% ipython --no-banner

In [1]: import numpy as np

In [2]: from numpy import linalg as LA

In [3]: np.set_printoptions(suppress=True, linewidth=140)

In [4]: M2 = np.array([[-9, -2, -1, 3], [-5, 7, -8, 2], [3, -6, 9, 1], [1, 1, 9, 0]])

In [5]: W0 = M2 - M2.T

In [6]: W0
Out[6]: 
array([[ 0,  3, -4,  2],
       [-3,  0, -2,  1],
       [ 4,  2,  0, -8],
       [-2, -1,  8,  0]])

In [7]: proj = np.triu(np.array([[2, 2, 1, 1], [-1, 1, -1, -2], [1, 0, -1, -1], [-1, -2, 2, 2]]), 1) + np.eye(4)

In [8]: M2 = proj @ W0 @ LA.inv(proj)

In [9]: round(LA.det(M2), 2)
Out[9]: np.float64(576.0)

In [10]: np.round(np.poly(M2), 2) + 0
Out[10]: array([  1.,   0.,  98.,   0., 576.])

In [11]: M2
Out[11]: 
array([[ -4.,  12.,  16.,  40.],
       [ -3.,   6.,  -9.,  15.],
       [  6.,  -9., -23., -55.],
       [ -2.,   3.,  13.,  21.]])

In [12]: np.trace(M2), np.trace(W0)
Out[12]: (np.float64(0.0), np.int64(0))

In [13]: vec = np.array([-1, 0, 0, -5])

In [14]: round(float(LA.det(W0)), 2)
Out[14]: 576.0

In [15]: q = LA.solve(np.eye(4) - W0, np.eye(4) + W0)

In [16]: np.round(q @ q.T, 2) + 0
Out[16]: 
array([[1., 0., 0., 0.],
       [0., 1., 0., 0.],
       [0., 0., 1., 0.],
       [0., 0., 0., 1.]])

In [17]: vec = np.array([-2, -2, 1, 1])

In [18]: h1 = np.maximum(W0 @ vec, 0)

In [19]: np.round(np.tanh(W0 @ vec), 2)
Out[19]: array([-1.,  1., -1.,  1.])

In [20]: q, R = LA.qr(W0)

In [21]: np.trace(q @ q.T)
Out[21]: np.float64(4.0)

In [22]: q.shape, R.shape
Out[22]: ((4, 4), (4, 4))

In [23]: np.unravel_index(np.abs(W0).argmax(), W0.shape)
Out[23]: (np.int64(2), np.int64(3))

In [24]: W0.sum(axis=1)
Out[24]: array([ 1, -4, -2,  5])

In [25]: LA.matrix_rank(W0)
Out[25]: np.int64(4)

In [26]: np.abs(W0).max()
Out[26]: np.int64(8)

In [27]: W0 - W0[0]
Out[27]: 
array([[  0,   0,   0,   0],
       [ -3,  -3,   2,  -1],
       [  4,  -1,   4, -10],
       [ -2,  -4,  12,  -2]])

In [28]: np.diff(W0, axis=0)
Out[28]: 
array([[-3, -3,  2, -1],
       [ 7,  2,  2, -9],
       [-6, -3,  8,  8]])
